>>> import numpy as np
>>> np.set_printoptions(suppress=True, linewidth=100)
>>> W2 = np.array([[3, 3, 0, 1]])
>>> rng = np.random.default_rng(68)
>>> W0 = rng.normal(size=(33, 1)) @ W2 + np.array([0, -2, -1, -1])
>>> W0.round(2)
array([[ 5.6 ,  3.6 , -1.  ,  0.87],
       [ 2.59,  0.59, -1.  , -0.14],
       [ 2.13,  0.13, -1.  , -0.29],
       [ 0.04, -1.96, -1.  , -0.99],
       [ 3.96,  1.96, -1.  ,  0.32],
       [ 2.42,  0.42, -1.  , -0.19],
       [ 0.12, -1.88, -1.  , -0.96],
       [ 0.97, -1.03, -1.  , -0.68],
       [-4.45, -6.45, -1.  , -2.48],
       [ 2.53,  0.53, -1.  , -0.16],
       [ 1.61, -0.39, -1.  , -0.46],
       [-6.14, -8.14, -1.  , -3.05],
       [ 4.25,  2.25, -1.  ,  0.42],
       [ 2.1 ,  0.1 , -1.  , -0.3 ],
       [ 2.01,  0.01, -1.  , -0.33],
       [-0.17, -2.17, -1.  , -1.06],
       [-2.36, -4.36, -1.  , -1.79],
       [ 4.11,  2.11, -1.  ,  0.37],
       [ 1.6 , -0.4 , -1.  , -0.47],
       [ 1.66, -0.34, -1.  , -0.45],
       [-0.26, -2.26, -1.  , -1.09],
       [ 2.91,  0.91, -1.  , -0.03],
       [ 0.82, -1.18, -1.  , -0.73],
       [ 3.9 ,  1.9 , -1.  ,  0.3 ],
       [-1.54, -3.54, -1.  , -1.51],
       [ 2.75,  0.75, -1.  , -0.08],
       [-4.62, -6.62, -1.  , -2.54],
       [-6.83, -8.83, -1.  , -3.28],
       [ 0.52, -1.48, -1.  , -0.83],
       [-0.74, -2.74, -1.  , -1.25],
       [ 0.42, -1.58, -1.  , -0.86],
       [ 2.11,  0.11, -1.  , -0.3 ],
       [-4.95, -6.95, -1.  , -2.65]])
>>> left, sig, VT = np.linalg.svd(W0)
>>> V = VT[:(sig > 1e-8).sum()]
>>> x0 = W0[13] + -1 * W0[22] + rng.integers(2) * np.eye(4)[3]
>>> x0.round(2)
array([1.28, 1.28, 0.  , 0.43])
>>> np.linalg.matrix_rank(np.vstack([W0, x0]))
np.int64(2)
>>> np.round(V.T @ V, 2)
array([[ 0.83,  0.18, -0.32, -0.05],
       [ 0.18,  0.71,  0.26,  0.32],
       [-0.32,  0.26,  0.29,  0.18],
       [-0.05,  0.32,  0.18,  0.17]])
>>> np.round(np.diag(V.T @ V), 2)
array([0.83, 0.71, 0.29, 0.17])
>>> X = np.array([[-10.88, 8.04, -1.92, -10.83],
...     [20.89, -13.81, -0.01, 18.91],
...     [17.99, -8.0, -12.04, 9.9]])
>>> Y = X + rng.integers(-2, 3, (3, 2)) @ rng.integers(-2, 3, (2, 4))
>>> Y
array([[-10.88,  10.04,  -5.92, -15.83],
       [ 20.89, -11.81,  -0.01,  17.91],
       [ 17.99, -10.  , -10.04,  12.9 ]])
>>> Y - X
array([[ 0.,  2., -4., -5.],
       [ 0.,  2.,  0., -1.],
       [ 0., -2.,  2.,  3.]])
>>> np.linalg.matrix_rank(Y - X, tol=1e-8)
np.int64(2)
>>> np.round(np.linalg.svd(Y - X, compute_uv=False), 2) + 0
array([7.98, 1.84, 0.  ])
>>> M = np.loadtxt("sample3.csv", delimiter=",")
>>> M
array([[4., 2., 0., 4., 4., 2., 2.],
       [2., 2., 0., 2., 2., 1., 3.],
       [0., 0., 0., 0., 0., 0., 0.],
       [4., 2., 0., 4., 4., 2., 2.],
       [4., 2., 0., 4., 4., 2., 2.],
       [2., 1., 0., 2., 2., 1., 1.],
       [2., 3., 0., 2., 2., 1., 5.]])
>>> # rows 0 and 3 are equal
>>> vals, V = np.linalg.eigh(M)
>>> x0 = np.array([1, 1, 3, 3, 1, 3, 2])
>>> x0 @ M @ x0
np.float64(281.0)
>>> np.round(V * np.abs(vals) @ V.T, 2) + 0
array([[4., 2., 0., 4., 4., 2., 2.],
       [2., 2., 0., 2., 2., 1., 3.],
       [0., 0., 0., 0., 0., 0., 0.],
       [4., 2., 0., 4., 4., 2., 2.],
       [4., 2., 0., 4., 4., 2., 2.],
       [2., 1., 0., 2., 2., 1., 1.],
       [2., 3., 0., 2., 2., 1., 5.]])
>>> rk = np.linalg.matrix_rank(M)
>>> rk
np.int64(2)
>>> N = np.linalg.svd(M)[2][rk:].T
>>> [int(np.linalg.matrix_rank(np.delete(M, i, axis=0))) for i in range(7)]
[2, 2, 2, 2, 2, 2, 2]
>>> mat = np.load("case11.npy")
>>> mat
array([[0, 0, 1, 0],
       [0, 0, 0, 0],
       [1, 0, 0, 1],
       [0, 0, 1, 0]])
>>> # rows 0 and 3 are equal
>>> np.all(np.linalg.eigvalsh(mat) > 0)
np.False_
>>> [round(float(np.linalg.det(mat[:i, :i])), 2) + 0 for i in range(1, 5)]
[0.0, 0.0, 0.0, 0.0]
>>> rk = np.linalg.matrix_rank(mat)
>>> rk
np.int64(2)
>>> N = np.linalg.svd(mat)[2][rk:].T
>>> np.linalg.matrix_rank(mat.T @ mat), np.linalg.matrix_rank(mat @ mat.T)
(np.int64(2), np.int64(2))
>>> [int(np.linalg.matrix_rank(np.delete(mat, i, axis=0))) for i in range(4)]
[2, 2, 1, 2]
>>> np.round(N @ N.T, 2)
array([[ 0.5,  0. ,  0. , -0.5],
       [ 0. ,  1. ,  0. ,  0. ],
       [ 0. ,  0. ,  0. ,  0. ],
       [-0.5,  0. ,  0. ,  0.5]])
>>> [int(np.linalg.matrix_rank(mat[:i])) for i in range(1, len(mat) + 1)]
[1, 1, 2, 2]
>>> Y = mat + rng.integers(-2, 3, (4, 2)) @ rng.integers(-2, 3, (2, 4))
>>> Y
array([[ 2, -5,  7,  2],
       [-1,  2, -2, -2],
       [ 2, -1,  0,  5],
       [-1,  2, -1, -2]])
>>> Y - mat
array([[ 2, -5,  6,  2],
       [-1,  2, -2, -2],
       [ 1, -1,  0,  4],
       [-1,  2, -2, -2]])
>>> np.abs(Y - mat).sum(axis=1)
array([15,  7,  6,  7])
>>> m1 = np.load("x.npy")
>>> m1
array([[  2,  -1,  -2,  -2,  -2,   0,   2],
       [  1,  -3,  -4,  -4,   0,   0,   1],
       [  1,  -5,  -3,  -6,   0,  -2,   3],
       [  1,  -6,  -1,  -6,   0,  -2,   5],
       [  2,  -7,  -3,  -6,   1,  -2,   4],
       [  0,  -5,  -4,  -6,   1,  -4,   5],
       [  2,  -7,  -4,  -7,   1,  -3,   7],
       [  2,  -8,  -5,  -7,   2,  -2,   6],
       [  4,  -6,  -3,  -7,   4,   0,   6],
       [  2,  -7,  -4,  -7,   4,   1,   5],
       [  0,  -7,  -4,  -6,   6,   3,   5],
       [ -1,  -8,  -5,  -8,   8,   1,   7],
       [ -3, -10,  -5,  -7,  10,  -1,   8],
       [ -1,  -8,  -7,  -6,  11,  -2,   6],
       [  0,  -8,  -6,  -5,   9,   0,   4],
       [  2,  -6,  -6,  -7,   8,   2,   5],
       [  0,  -5,  -7,  -5,   8,   3,   6],
       [ -1,  -5,  -7,  -7,   6,   5,   7],
       [ -2,  -7,  -8,  -5,   7,   7,   7],
       [ -1,  -9, -10,  -4,   5,   7,   6],
       [ -3,  -9,  -9,  -2,   7,   6,   8],
       [ -5,  -7, -11,  -1,   9,   4,   8],
       [ -4,  -5, -12,  -2,  10,   4,   7],
       [ -3,  -4, -11,  -3,  11,   2,   6],
       [ -2,  -6, -10,  -4,  10,   3,   6],
       [ -2,  -8, -12,  -6,   9,   3,   8],
       [ -1,  -8, -14,  -4,   7,   4,   7],
       [  0,  -9, -13,  -3,   8,   6,   7],
       [  1,  -9, -13,  -5,   7,   7,   9],
       [  0, -10, -15,  -7,   5,   6,  10],
       [  0, -10, -16,  -7,   3,   8,  11]])
>>> D = np.linalg.norm(m1[:, None] - m1[None], axis=-1)
>>> D[:5, :5].round(2)
array([[0.  , 4.24, 6.56, 7.75, 8.37],
       [4.24, 0.  , 4.12, 6.48, 6.  ],
       [6.56, 4.12, 0.  , 3.  , 2.65],
       [7.75, 6.48, 3.  , 0.  , 2.83],
       [8.37, 6.  , 2.65, 2.83, 0.  ]])
>>> np.linalg.matrix_rank(D ** 2)
np.int64(9)
>>> D.mean(axis=1).argmax()
np.int64(0)
>>> t3 = np.stack([m1, 5 * m1, m1[::-1]])
>>> np.einsum("bij,cij->bc", t3, t3)
array([[  8193,  40965,   5264],
       [ 40965, 204825,  26320],
       [  5264,  26320,   8193]])
>>> (t3 @ m1.T).shape
(3, 31, 31)
>>> np.round(np.linalg.norm(t3, axis=(1, 2)), 2)
array([ 90.52, 452.58,  90.52])
>>> np.linalg.matrix_rank(t3.reshape(3, -1))
np.int64(2)
>>> t3.shape
(3, 31, 7)
>>> np.linalg.matrix_rank(t3)
array([7, 7, 7])
>>> x0 = np.array([0, 3, 1, 3, 1, 1, 0])
>>> y = m1 @ x0
>>> coef, lr = np.zeros(7), 1 / np.linalg.norm(m1, 2) ** 2
>>> for i in range(6):
...     coef -= lr * m1.T @ (m1 @ coef - y)
...     if i % 2 == 0: print(i, round(np.linalg.norm(m1 @ coef - y), 2))
... 
0 69.8
2 59.97
4 51.64
>>> coef.round(2)
array([-0.31,  1.47,  0.94,  1.43, -0.5 ,  0.13, -1.14])
>>> def softmax(z):
...     e = np.exp(z - z.max(axis=-1, keepdims=True))
...     return e / e.sum(axis=-1, keepdims=True)
... 
>>> np.round(softmax(M).sum(axis=1), 2)
array([1., 1., 1., 1., 1., 1., 1.])
>>> att = M @ M.T / np.sqrt(7)
>>> np.round(softmax(att + np.triu(np.full(att.shape, -np.inf), 1)), 2) + 0
array([[1.  , 0.  , 0.  , 0.  , 0.  , 0.  , 0.  ],
       [0.98, 0.02, 0.  , 0.  , 0.  , 0.  , 0.  ],
       [0.33, 0.33, 0.33, 0.  , 0.  , 0.  , 0.  ],
       [0.5 , 0.  , 0.  , 0.5 , 0.  , 0.  , 0.  ],
       [0.33, 0.  , 0.  , 0.33, 0.33, 0.  , 0.  ],
       [0.33, 0.  , 0.  , 0.33, 0.33, 0.  , 0.  ],
       [0.1 , 0.01, 0.  , 0.1 , 0.1 , 0.  , 0.68]])
>>> np.round(softmax(att)[6] @ M, 2)
array([2.62, 2.68, 0.  , 2.62, 2.62, 1.31, 4.06])
>>> softmax(att).round(6).argmax(axis=1)
array([0, 0, 0, 0, 0, 0, 6])
>>> np.round(softmax(att), 2) + 0
array([[0.33, 0.  , 0.  , 0.33, 0.33, 0.  , 0.  ],
       [0.29, 0.01, 0.  , 0.29, 0.29, 0.  , 0.13],
       [0.14, 0.14, 0.14, 0.14, 0.14, 0.14, 0.14],
       [0.33, 0.  , 0.  , 0.33, 0.33, 0.  , 0.  ],
       [0.33, 0.  , 0.  , 0.33, 0.33, 0.  , 0.  ],
       [0.33, 0.  , 0.  , 0.33, 0.33, 0.  , 0.01],
       [0.1 , 0.01, 0.  , 0.1 , 0.1 , 0.  , 0.68]])
>>> Ac = m1 - m1.mean(axis=0)
>>> V = np.linalg.svd(Ac)[2][:1]
>>> Y = Ac - Ac @ V.T @ V
>>> np.round(np.cov(Ac @ V.T, rowvar=False), 2)
np.float64(37.48)
>>> np.round((Ac @ V.T).std(axis=0), 2)
array([6.02])
>>> np.round(Y.std(axis=0), 2)
array([1.53, 1.73, 1.43, 1.75, 2.52, 1.85, 1.32])
>>> data = np.loadtxt("block11.csv", delimiter=",")
>>> data
array([[ 0.,  0.,  0.,  0.,  0.],
       [ 0.,  0.,  0.,  0.,  0.],
       [ 3., -6., -3., -3., -1.],
       [ 0., -3., -1., -1.,  0.],
       [ 0., -3., -1., -1.,  0.],
       [ 1., -4., -5., -4.,  0.],
       [ 0.,  0.,  0.,  0.,  0.],
       [ 0.,  0.,  0.,  0.,  0.],
       [ 1., -1., -2.,  0.,  1.],
       [ 0., -3., -1., -1.,  0.],
       [ 1., -1.,  3., -3., -1.],
       [ 3., -6., -5., -6., -2.],
       [ 2., -2., -1., -6., -1.],
       [ 0., -3., -1., -1.,  0.],
       [ 1., -4.,  2., -4., -1.],
       [ 4., -4.,  1., -5., -2.],
       [ 3., -3., -4., -5., -2.],
       [ 1., -1.,  3., -3., -1.]])
>>> # row 1 repeats row 0
>>> D = np.linalg.norm(data[:, None] - data[None], axis=-1)
>>> D.mean(axis=1).argmax()
np.int64(11)
>>> np.linalg.matrix_rank(D ** 2)
np.int64(7)
>>> np.unravel_index(D.round(6).argmax(), D.shape)
(np.int64(0), np.int64(11))
>>> np.round(np.linalg.norm(data, axis=1), 2)
array([ 0.  ,  0.  ,  8.  ,  3.32,  3.32,  7.62,  0.  ,  0.  ,  2.65,  3.32,  4.58, 10.49,  6.78,
        3.32,  6.16,  7.87,  7.94,  4.58])
>>> Y = np.c_[data[:, :1] @ np.array([[0]]), np.array([-1, 0, -1, 0, 0, -1, -3, -2, 0, 2, -1, 0, 2, -3, 3, 3, -2, 3])]
>>> Y
array([[ 0., -1.],
       [ 0.,  0.],
       [ 0., -1.],
       [ 0.,  0.],
       [ 0.,  0.],
       [ 0., -1.],
       [ 0., -3.],
       [ 0., -2.],
       [ 0.,  0.],
       [ 0.,  2.],
       [ 0., -1.],
       [ 0.,  0.],
       [ 0.,  2.],
       [ 0., -3.],
       [ 0.,  3.],
       [ 0.,  3.],
       [ 0., -2.],
       [ 0.,  3.]])
>>> np.linalg.matrix_rank(np.c_[data, Y])
np.int64(6)
>>> np.round(np.linalg.norm(Y - data @ np.linalg.lstsq(data, Y)[0], axis=0), 2)
array([0.  , 6.52])
>>> np.round(np.linalg.lstsq(data, Y[:, 0])[0], 2)
array([0., 0., 0., 0., 0.])
>>> r0 = np.array([0, 2, -1])
>>> np.polyval(r0, data[11])
array([  5., -13., -11., -13.,  -5.])
>>> np.array([np.convolve(row, r0, "same") for row in data])
array([[  0.,   0.,   0.,   0.,   0.],
       [  0.,   0.,   0.,   0.,   0.],
       [  6., -15.,   0.,  -3.,   1.],
       [  0.,  -6.,   1.,  -1.,   1.],
       [  0.,  -6.,   1.,  -1.,   1.],
       [  2.,  -9.,  -6.,  -3.,   4.],
       [  0.,   0.,   0.,   0.,   0.],
       [  0.,   0.,   0.,   0.,   0.],
       [  2.,  -3.,  -3.,   2.,   2.],
       [  0.,  -6.,   1.,  -1.,   1.],
       [  2.,  -3.,   7.,  -9.,   1.],
       [  6., -15.,  -4.,  -7.,   2.],
       [  4.,  -6.,   0., -11.,   4.],
       [  0.,  -6.,   1.,  -1.,   1.],
       [  2.,  -9.,   8., -10.,   2.],
       [  8., -12.,   6., -11.,   1.],
       [  6.,  -9.,  -5.,  -6.,   1.],
       [  2.,  -3.,   7.,  -9.,   1.]])
>>> np.cross(data[11, :3], data[1, :3])
array([ 0., -0.,  0.])
>>> np.correlate(data[11], data[1], "full")
array([0., 0., 0., 0., 0., 0., 0., 0., 0.])
>>> proj = data @ np.linalg.solve(data.T @ data, data.T)
>>> np.linalg.matrix_rank(np.eye(18) - proj)
np.int64(13)
>>> np.round(np.linalg.eigvalsh(proj), 2) + 0
array([0., 0., 0., 0., 0., 0., 0., 0., 0., 0., 0., 0., 0., 1., 1., 1., 1., 1.])
>>> np.allclose(proj @ proj, proj)
True
>>> K = np.load("dump.npy")
>>> K
array([[ 0.66,  0.13, -1.15,  0.2 , -0.26],
       [ 0.59,  1.29, -0.18,  0.17,  0.23],
       [-1.41, -2.2 ,  2.18, -0.19, -0.36],
       [-0.1 , -4.02, -0.02,  0.54, -1.92],
       [-2.78, -1.1 ,  2.74, -1.18,  1.12]])
>>> Y = np.array([[9, 1, 2], [3, 8, 5], [4, 0, 6], [2, 6, 9], [5, 6, 5]])
>>> np.linalg.matrix_rank(np.vstack([data, Y.T]))
np.int64(5)
>>> Y.T @ data.T
array([[   0.,    0.,  -14.,  -15.,  -15.,  -31.,    0.,    0.,    3.,  -15.,    7.,  -33.,   -9.,
         -15.,   -8.,    8.,  -18.,    7.],
       [   0.,    0.,  -69.,  -30.,  -30.,  -55.,    0.,    0.,   -1.,  -30.,  -31.,  -93.,  -56.,
         -30.,  -61.,  -70.,  -63.,  -31.],
       [   0.,    0.,  -74.,  -30.,  -30.,  -84.,    0.,    0.,  -10.,  -30.,  -17., -118.,  -71.,
         -30.,  -47.,  -61.,  -88.,  -17.]])
>>> np.einsum("ik,kj->ij", data, Y)
array([[   0.,    0.,    0.],
       [   0.,    0.,    0.],
       [ -14.,  -69.,  -74.],
       [ -15.,  -30.,  -30.],
       [ -15.,  -30.,  -30.],
       [ -31.,  -55.,  -84.],
       [   0.,    0.,    0.],
       [   0.,    0.,    0.],
       [   3.,   -1.,  -10.],
       [ -15.,  -30.,  -30.],
       [   7.,  -31.,  -17.],
       [ -33.,  -93., -118.],
       [  -9.,  -56.,  -71.],
       [ -15.,  -30.,  -30.],
       [  -8.,  -61.,  -47.],
       [   8.,  -70.,  -61.],
       [ -18.,  -63.,  -88.],
       [   7.,  -31.,  -17.]])
>>> np.einsum("ij->j", data)
array([ 20., -44., -15., -43., -10.])
>>> np.linalg.matrix_rank(data @ Y)
np.int64(3)
>>> rk = np.linalg.matrix_rank(K)
>>> rk
np.int64(3)
>>> N = np.linalg.svd(K)[2][rk:].T
>>> np.round(N @ N.T, 2)
array([[ 0.44, -0.2 ,  0.11, -0.33,  0.3 ],
       [-0.2 ,  0.14, -0.04, -0.01, -0.28],
       [ 0.11, -0.04,  0.03, -0.12,  0.04],
       [-0.33, -0.01, -0.12,  0.75,  0.25],
       [ 0.3 , -0.28,  0.04,  0.25,  0.64]])
>>> [int(np.linalg.matrix_rank(K[:i])) for i in range(1, len(K) + 1)]
[1, 2, 3, 3, 3]
>>> [int(np.linalg.matrix_rank(np.delete(K, i, axis=0))) for i in range(5)]
[3, 3, 3, 3, 3]
>>> N.shape
(5, 2)
